% python3 -q
>>> import numpy as np
>>> from numpy import linalg as LA
>>> np.set_printoptions(precision=2, suppress=True, linewidth=140, legacy="1.25")
>>> other = np.array([[1, -1, -4], [3, 5, -3], [4, 3, -5]])
>>> cent = np.array([[2, -4, -5], [5, -3, 3], [-2, 3, 1]])
>>> M = np.block([[other, np.array([[2, 1, 0], [2, 2, 0], [0, 2, 3]])], [np.zeros((3, 3)), cent]])
>>> M
array([[ 1., -1., -4.,  2.,  1.,  0.],
       [ 3.,  5., -3.,  2.,  2.,  0.],
       [ 4.,  3., -5.,  0.,  2.,  3.],
       [ 0.,  0.,  0.,  2., -4., -5.],
       [ 0.,  0.,  0.,  5., -3.,  3.],
       [ 0.,  0.,  0., -2.,  3.,  1.]])
>>> other = LA.inv(M)
>>> np.round(M @ other, 2) + 0
array([[1., 0., 0., 0., 0., 0.],
       [0., 1., 0., 0., 0., 0.],
       [0., 0., 1., 0., 0., 0.],
       [0., 0., 0., 1., 0., 0.],
       [0., 0., 0., 0., 1., 0.],
       [0., 0., 0., 0., 0., 1.]])
>>> round(float(LA.cond(M)), 2)
76.64
>>> np.round(LA.inv(other), 2) + 0
array([[ 1., -1., -4.,  2.,  1.,  0.],
       [ 3.,  5., -3.,  2.,  2.,  0.],
       [ 4.,  3., -5.,  0.,  2.,  3.],
       [ 0.,  0.,  0.,  2., -4., -5.],
       [ 0.,  0.,  0.,  5., -3.,  3.],
       [ 0.,  0.,  0., -2.,  3.,  1.]])
>>> x0 = np.array([-2, 3, -3, 2, 2, 2])
>>> M @ (2 * x0)
array([ 26.,  52.,  52., -28.,  20.,   8.])
>>> (M @ x0).argmax()
1
>>> np.sign((M @ x0).round(6))
array([ 1.,  1.,  1., -1.,  1.,  1.])
>>> M @ np.ones(6)
array([-1.,  9.,  7., -7.,  5.,  2.])
>>> M @ x0
array([ 13.,  26.,  26., -14.,  10.,   4.])
>>> np.einsum("ij,j->i", M, x0)
array([ 13.,  26.,  26., -14.,  10.,   4.])
>>> x0 = np.array([0, 1, 2, 0, 2, 2])
>>> target = M @ x0
>>> c, lr = np.zeros(6), 1 / LA.norm(M, 2) ** 2
>>> for i in range(8):
...     c -= lr * M.T @ (M @ c - target)
...     if i % 2 == 0: print(i, round(LA.norm(M @ c - target), 2))
... 
0 12.28
2 6.98
4 4.96
6 3.8
>>> c
array([-0.22,  0.72,  1.14, -0.65,  1.35,  2.08])
>>> Uu, sig, Vh = LA.svd(M)
>>> sig
array([10.91,  8.07,  5.91,  3.91,  2.16,  0.14])
>>> other = Uu[:, :5] @ np.diag(sig[:5]) @ Vh[:5]
>>> np.round(np.abs(M - other).max(), 2)
0.09
>>> LA.matrix_rank(M, rtol=0.05)
5
>>> round(LA.norm(M - other) / LA.norm(M), 2)
0.01
>>> X = np.load("x.npy")
>>> X
array([[1, 1, 0, 0, 0, 3, 0, 0],
       [7, 4, 0, 0, 0, 0, 0, 0],
       [0, 0, 4, 4, 6, 0, 2, 0],
       [0, 0, 4, 6, 5, 0, 1, 3],
       [0, 0, 9, 3, 3, 0, 0, 6],
       [1, 1, 0, 0, 0, 1, 0, 0],
       [0, 0, 7, 0, 3, 0, 2, 7],
       [0, 0, 6, 3, 3, 0, 6, 3]])
>>> # 2 groups of indices that never mix
>>> rng = np.random.default_rng(10)
>>> z = rng.permutation(8)
>>> z
array([1, 2, 3, 4, 6, 7, 5, 0])
>>> other = X[z][:, z]
>>> np.diag(other)
array([4, 4, 6, 3, 2, 3, 1, 1])
>>> other
array([[4, 0, 0, 0, 0, 0, 0, 7],
       [0, 4, 4, 6, 2, 0, 0, 0],
       [0, 4, 6, 5, 1, 3, 0, 0],
       [0, 9, 3, 3, 0, 6, 0, 0],
       [0, 7, 0, 3, 2, 7, 0, 0],
       [0, 6, 3, 3, 6, 3, 0, 0],
       [1, 0, 0, 0, 0, 0, 1, 1],
       [1, 0, 0, 0, 0, 0, 3, 1]])
>>> round(float(LA.det(other)), 2), round(float(LA.det(X[z])), 2)
(19980.0, -19980.0)
>>> np.sort(np.abs(LA.eigvals(other)))
array([ 0.98,  0.98,  3.  ,  3.88,  3.89,  3.89,  6.31, 18.87])
>>> np.allclose(other, X)
False
>>> q, vecs = LA.qr(other[:, :1])[0], LA.qr(other[:, 1:])[0]
>>> sig = LA.svd(q.T @ vecs, compute_uv=False)
>>> np.degrees(np.arccos(sig.clip(0, 1)))
array([3.65])
>>> J = np.load("mat.npy")
>>> J
array([[ 7,  9,  6,  7,  9, -5, -5,  0, -2],
       [ 2, -7, -2, -9, -2, -5, -2, -1, -2],
       [-6,  6, -2,  5, -7, -5,  1,  3,  3],
       [-5, -7,  7,  0, -7, -2,  6,  7, -3],
       [ 2, -2,  4,  5, -6,  6, -1, -1, -7],
       [-7,  6,  2,  3, -2,  4,  3,  4, -3],
       [ 0,  5, -6,  3, -7,  2, -4,  7, -9],
       [ 8, -1,  7,  9,  0,  0, -7, -4,  6],
       [ 3,  6, -6,  7, -6,  0,  2, -9,  3]])
>>> r0 = np.array([1, 1, 3, -2, -1, 2, -3, -1, 0])
>>> other = J + np.outer(r0, np.eye(9)[7])
>>> LA.matrix_rank(LA.inv(other) - LA.inv(J), tol=1e-8)
1
>>> np.round(LA.det(other) / LA.det(J), 2), round(1 + LA.solve(J, r0)[7], 2)
(0.29, 0.29)
>>> q, Rm = LA.qr(J)
>>> round(float(np.trace(q @ q.T)), 2)
9.0
>>> np.round(q @ Rm, 2) + 0
array([[ 7.,  9.,  6.,  7.,  9., -5., -5.,  0., -2.],
       [ 2., -7., -2., -9., -2., -5., -2., -1., -2.],
       [-6.,  6., -2.,  5., -7., -5.,  1.,  3.,  3.],
       [-5., -7.,  7.,  0., -7., -2.,  6.,  7., -3.],
       [ 2., -2.,  4.,  5., -6.,  6., -1., -1., -7.],
       [-7.,  6.,  2.,  3., -2.,  4.,  3.,  4., -3.],
       [ 0.,  5., -6.,  3., -7.,  2., -4.,  7., -9.],
       [ 8., -1.,  7.,  9.,  0.,  0., -7., -4.,  6.],
       [ 3.,  6., -6.,  7., -6.,  0.,  2., -9.,  3.]])
>>> np.allclose(Rm.T @ Rm, J.T @ J)
True
>>> np.round(abs(Rm[0, 0]), 2), round(LA.norm(J[:, 0]), 2)
(15.49, 15.49)
>>> r0 = np.array([3, 0, 0, 3, 2, 2, 1, 1])
>>> other = X + np.outer(r0, np.eye(8)[1])
>>> round(float(LA.det(other) / LA.det(X)), 2), round(float(1 + LA.solve(X, r0)[1]), 2)
(4.5, 4.5)
>>> other
array([[1., 4., 0., 0., 0., 3., 0., 0.],
       [7., 4., 0., 0., 0., 0., 0., 0.],
       [0., 0., 4., 4., 6., 0., 2., 0.],
       [0., 3., 4., 6., 5., 0., 1., 3.],
       [0., 2., 9., 3., 3., 0., 0., 6.],
       [1., 3., 0., 0., 0., 1., 0., 0.],
       [0., 1., 7., 0., 3., 0., 2., 7.],
       [0., 1., 6., 3., 3., 0., 6., 3.]])
>>> G = J.T @ J
>>> (J @ J.T).shape
(9, 9)
>>> np.diag(G)
array([240, 317, 234, 328, 308, 135, 145, 222, 210])
>>> LA.matrix_rank(G)
9
>>> LA.eigvalsh(G)[::-1]
array([661.09, 505.25, 308.67, 253.09, 218.46, 132.01,  48.48,  11.28,   0.66])
>>> arr = np.array([[0, 0, 1], [0, 0, 0], [1, 0, 0]])
>>> [round(float(x), 2) for x in LA.svd(arr, compute_uv=False)[:3]]
[1.0, 1.0, 0.0]
>>> LA.cond(arr) > 100
True
>>> round(float(LA.eigvalsh(arr).min()), 2)
-1.0
>>> [round(float(LA.det(arr[:i, :i])), 2) + 0 for i in range(1, 4)]
[0.0, 0.0, 0.0]
>>> LA.norm(arr, axis=1).argmax()
0
>>> round(LA.norm(arr, "nuc"), 2)
2.0
>>> arr[0] @ arr[1]
0
>>> np.round(LA.norm(arr[0], 1), 2), round(LA.norm(arr[0], np.inf), 2)
(1.0, 1.0)
>>> LA.norm(arr, axis=0)
array([1., 0., 1.])
>>> round(float(LA.norm(arr) ** 2 / LA.norm(arr, 2) ** 2), 2)
2.0
>>> round(LA.norm(arr, 2), 2)
1.0
>>> E = np.array([[-2, 8, -2, 8], [0, -7, 0, -7], [4, -16, 6, -24], [0, 14, 0, 21]])
>>> E
array([[ -2,   8,  -2,   8],
       [  0,  -7,   0,  -7],
       [  4, -16,   6, -24],
       [  0,  14,   0,  21]])
>>> E @ E
array([[  -4,   72,   -8,  144],
       [   0,  -49,    0,  -98],
       [  16, -288,   28, -504],
       [   0,  196,    0,  343]])
>>> round(float(LA.det(E)), 2)
196.0
>>> LA.matrix_power(E, 3)
array([[  -24,  1608,   -40,  2680],
       [    0, -1029,     0, -1715],
       [   80, -5360,   136, -9112],
       [    0,  3430,     0,  5831]])
>>> other = np.array([[2, -1], [1, 3], [1, 1], [-1, -3]])
>>> LA.matrix_rank(E @ other)
2
>>> E @ other
array([[ -6,   0],
       [  0,   0],
       [ 22,  26],
       [ -7, -21]])
>>> np.vstack([E, other.T]).shape
(6, 4)
>>> x0 = np.array([-4, -2, -2, 4])
>>> target = E @ x0
>>> c, lr = np.zeros(4), 1 / LA.norm(E, 2) ** 2
>>> for i in range(10):
...     c -= lr * E.T @ (E @ c - target)
...     if i % 2 == 0: print(i, round(LA.norm(E @ c - target), 2))
... 
0 20.46
2 19.97
4 19.48
6 19.01
8 18.56
>>> round(float(LA.cond(E)), 2)
122.98
>>> c
array([-0.48,  1.35, -0.72,  2.18])
>>> q, Rm = LA.qr(E)
>>> np.abs(np.diag(Rm))
array([ 4.47, 15.65,  0.89,  3.13])
>>> np.round(abs(Rm[0, 0]), 2), np.round(LA.norm(E[:, 0]), 2)
(4.47, 4.47)
>>> np.allclose(Rm.T @ Rm, E.T @ E)
True
>>> Rm.round(2) + 0
array([[  4.47, -17.89,   6.26, -25.04],
       [  0.  ,  15.65,   0.  ,  21.91],
       [  0.  ,   0.  ,  -0.89,   3.58],
       [  0.  ,   0.  ,   0.  ,   3.13]])
>>> theta = np.sort(rng.uniform(-2, 2, 28))
>>> A = np.c_[theta, theta ** 2, theta ** 3] @ np.array([[2, -2, -2, 1, 1, -3, 3, 1],
...     [1, 3, -3, 1, 1, 3, -2, -1],
...     [2, -2, 0, 2, 0, -2, 0, -2]])
>>> A.round(2) + 0
array([[ -6.97,  15.45,  -3.45,  -5.51,   0.66,  16.91,  -8.61,   2.6 ],
       [ -6.81,  15.13,  -3.36,  -5.37,   0.64,  16.58,  -8.49,   2.48],
       [ -6.55,  14.62,  -3.21,  -5.13,   0.6 ,  16.04,  -8.29,   2.29],
       [ -6.14,  13.78,  -2.97,  -4.75,   0.53,  15.16,  -7.97,   1.99],
       [ -3.62,   8.42,  -1.41,  -2.53,   0.1 ,   9.52,  -5.69,   0.33],
       [ -3.01,   7.01,  -1.  ,  -2.  ,   0.  ,   8.01,  -5.01,   0.  ],
       [ -2.3 ,   5.33,  -0.53,  -1.43,  -0.11,   6.2 ,  -4.13,  -0.31],
       [ -1.88,   4.28,  -0.25,  -1.1 ,  -0.17,   5.05,  -3.52,  -0.44],
       [ -1.63,   3.65,  -0.09,  -0.92,  -0.21,   4.36,  -3.14,  -0.5 ],
       [ -1.48,   3.24,   0.  ,  -0.81,  -0.22,   3.91,  -2.88,  -0.52],
       [ -1.42,   3.09,   0.04,  -0.77,  -0.23,   3.74,  -2.78,  -0.52],
       [ -0.56,   0.92,   0.33,  -0.26,  -0.21,   1.21,  -1.07,  -0.33],
       [  0.15,  -0.13,  -0.16,   0.08,   0.08,  -0.2 ,   0.2 ,   0.07],
       [  0.75,  -0.39,  -0.88,   0.45,   0.39,  -0.69,   0.73,   0.16],
       [  1.18,  -0.46,  -1.38,   0.75,   0.6 ,  -0.88,   0.91,   0.09],
       [  2.67,  -0.63,  -2.96,   1.96,   1.23,  -1.34,   1.12,  -0.53],
       [  2.95,  -0.66,  -3.23,   2.19,   1.33,  -1.42,   1.12,  -0.68],
       [  4.83,  -0.97,  -4.86,   3.84,   1.95,  -1.95,   1.02,  -1.88],
       [  5.13,  -1.03,  -5.11,   4.12,   2.04,  -2.04,   0.99,  -2.09],
       [  8.7 ,  -1.93,  -7.68,   7.4 ,   2.99,  -3.23,   0.52,  -4.8 ],
       [  8.81,  -1.96,  -7.75,   7.5 ,   3.02,  -3.27,   0.5 ,  -4.88],
       [  9.71,  -2.24,  -8.34,   8.34,   3.24,  -3.6 ,   0.36,  -5.61],
       [ 10.46,  -2.48,  -8.82,   9.05,   3.41,  -3.89,   0.25,  -6.23],
       [ 11.63,  -2.87,  -9.53,  10.15,   3.67,  -4.35,   0.06,  -7.19],
       [ 14.5 ,  -3.92, -11.18,  12.87,   4.27,  -5.55,  -0.41,  -9.62],
       [ 16.9 ,  -4.87, -12.49,  15.16,   4.74,  -6.61,  -0.81, -11.7 ],
       [ 19.21,  -5.84, -13.68,  17.38,   5.17,  -7.67,  -1.2 , -13.72],
       [ 20.57,  -6.44, -14.35,  18.69,   5.41,  -8.32,  -1.43, -14.93]])
>>> # rank 3
>>> cen = A - A.mean(axis=0)
>>> vecs = LA.svd(cen)[2][:3]
>>> other = cen - cen @ vecs.T @ vecs
>>> np.round(np.cov(cen @ vecs.T, rowvar=False), 2) + 0
array([[236.74,   0.  ,   0.  ],
       [  0.  ,  27.78,   0.  ],
       [  0.  ,   0.  ,   2.  ]])
>>> LA.norm(other, axis=1).round(6).argmax()
0
>>> Uu, sig, Vh = LA.svd(A)
>>> vecs = Vh[:(sig > 1e-8).sum()]
>>> x0 = A[20] + -3 * A[17] + rng.integers(2) * np.eye(8)[5]
>>> x0
array([-5.67,  0.94,  6.83, -4.03, -2.82,  3.57, -2.55,  0.75])
>>> vecs.T @ vecs
array([[ 0.32, -0.09, -0.27,  0.28,  0.1 , -0.13,  0.02, -0.18],
       [-0.09,  0.37, -0.21, -0.08,  0.07,  0.38, -0.15,  0.08],
       [-0.27, -0.21,  0.61, -0.14, -0.25, -0.09, -0.14, -0.11],
       [ 0.28, -0.08, -0.14,  0.28,  0.05, -0.08, -0.1 , -0.28],
       [ 0.1 ,  0.07, -0.25,  0.05,  0.1 ,  0.01,  0.09,  0.07],
       [-0.13,  0.38, -0.09, -0.08,  0.01,  0.42, -0.27, -0.01],
       [ 0.02, -0.15, -0.14, -0.1 ,  0.09, -0.27,  0.42,  0.34],
       [-0.18,  0.08, -0.11, -0.28,  0.07, -0.01,  0.34,  0.47]])
>>> np.diag(vecs.T @ vecs)
array([0.32, 0.37, 0.61, 0.28, 0.1 , 0.42, 0.42, 0.47])
>>> other = np.array([[-4, 0],
...     [3, -2],
...     [2, 2],
...     [1, -4],
...     [3, -2],
...     [-4, 0],
...     [-1, 2],
...     [1, -5]])
>>> np.einsum("ij->j", A)
array([  95.78,   58.12, -128.3 ,   89.34,   44.91,   51.68,  -57.64,  -76.47])
>>> np.vstack([A, other.T]).shape
(30, 8)
>>> z = rng.permutation(8)
>>> other = X[:, z] * rng.choice([-1, 1], 8)
>>> other
array([[ 0,  0,  0,  1,  3,  0,  0, -1],
       [ 0,  0,  0,  7,  0,  0,  0, -4],
       [-4,  6,  2,  0,  0,  0,  4,  0],
       [-6,  5,  1,  0,  0, -3,  4,  0],
       [-3,  3,  0,  0,  0, -6,  9,  0],
       [ 0,  0,  0,  1,  1,  0,  0, -1],
       [ 0,  3,  2,  0,  0, -7,  7,  0],
       [-3,  3,  6,  0,  0, -3,  6,  0]])
>>> Uu, _, Vh = LA.svd(X.T @ other)
>>> z
array([3, 4, 6, 0, 5, 7, 2, 1])
>>> np.round(Uu @ Vh, 2) + 0
array([[ 0.,  0.,  0.,  1.,  0.,  0.,  0.,  0.],
       [ 0.,  0.,  0.,  0.,  0.,  0.,  0., -1.],
       [ 0.,  0.,  0.,  0.,  0.,  0.,  1.,  0.],
       [-1.,  0.,  0.,  0.,  0.,  0.,  0.,  0.],
       [ 0.,  1.,  0.,  0.,  0.,  0.,  0.,  0.],
       [ 0.,  0.,  0.,  0.,  1.,  0.,  0.,  0.],
       [ 0.,  0.,  1.,  0.,  0.,  0.,  0.,  0.],
       [ 0.,  0.,  0.,  0.,  0., -1.,  0.,  0.]])
>>> np.round(LA.lstsq(X, other)[0], 2) + 0
array([[ 0.,  0.,  0.,  1.,  0.,  0.,  0.,  0.],
       [ 0.,  0.,  0.,  0.,  0.,  0.,  0., -1.],
       [ 0.,  0.,  0.,  0.,  0.,  0.,  1.,  0.],
       [-1.,  0.,  0.,  0.,  0.,  0.,  0.,  0.],
       [ 0.,  1.,  0.,  0.,  0.,  0.,  0.,  0.],
       [ 0.,  0.,  0.,  0.,  1.,  0.,  0.,  0.],
       [ 0.,  0.,  1.,  0.,  0.,  0.,  0.,  0.],
       [ 0.,  0.,  0.,  0.,  0., -1.,  0.,  0.]])
>>> r0, r1 = other[1], other[0]
>>> r0 @ r1
11
>>> p = (r0 @ r1) / (r0 @ r0) * r0
>>> p
array([ 0.  ,  0.  ,  0.  ,  1.18,  0.  ,  0.  ,  0.  , -0.68])
>>> r1 - p
array([ 0.  ,  0.  ,  0.  , -0.18,  3.  ,  0.  ,  0.  , -0.32])
>>> round((r1 - p) @ r0, 2)
-0.0
>>> q, _ = LA.qr(np.array([[0.7, 1.3, 0.3, -1.2, -0.9, 0.0, 1.0],
...     [2.1, 0.0, 0.5, -0.2, 0.4, -0.1, 1.4],
...     [1.3, -0.6, -1.0, 0.0, -1.3, 0.2, 0.0],
...     [0.0, -1.3, -0.4, -1.4, -0.7, 0.2, -0.2],
...     [1.5, 0.0, -3.2, -1.8, -0.5, -0.6, 1.8],
...     [0.5, -1.5, 0.1, 0.0, 0.9, -0.4, -0.1],
...     [-0.7, -0.3, 0.8, 1.6, 1.1, -1.1, 0.3]]))
>>> feats = 4 * q
>>> feats
array([[-0.9 ,  2.16,  0.65, -1.83,  0.44, -2.12, -1.44],
       [-2.71,  0.15,  2.18,  0.26, -0.98,  0.45,  1.62],
       [-1.68, -0.88, -0.25,  1.4 ,  3.13, -0.41, -0.61],
       [-0.  , -2.11, -0.27, -2.64,  0.78, -0.96,  1.72],
       [-1.94,  0.1 , -3.12,  0.22, -1.41, -0.67,  0.24],
       [-0.65, -2.4 ,  0.78, -0.23, -1.41, -0.22, -2.67],
       [ 0.9 , -0.54,  0.6 ,  1.87, -0.69, -3.12,  0.9 ]])
>>> LA.pinv(feats)
array([[-0.06, -0.17, -0.11,  0.  , -0.12, -0.04,  0.06],
       [ 0.14,  0.01, -0.06, -0.13,  0.01, -0.15, -0.03],
       [ 0.04,  0.14, -0.02, -0.02, -0.19,  0.05,  0.04],
       [-0.11,  0.02,  0.09, -0.17,  0.01, -0.01,  0.12],
       [ 0.03, -0.06,  0.2 ,  0.05, -0.09, -0.09, -0.04],
       [-0.13,  0.03, -0.03, -0.06, -0.04, -0.01, -0.2 ],
       [-0.09,  0.1 , -0.04,  0.11,  0.01, -0.17,  0.06]])
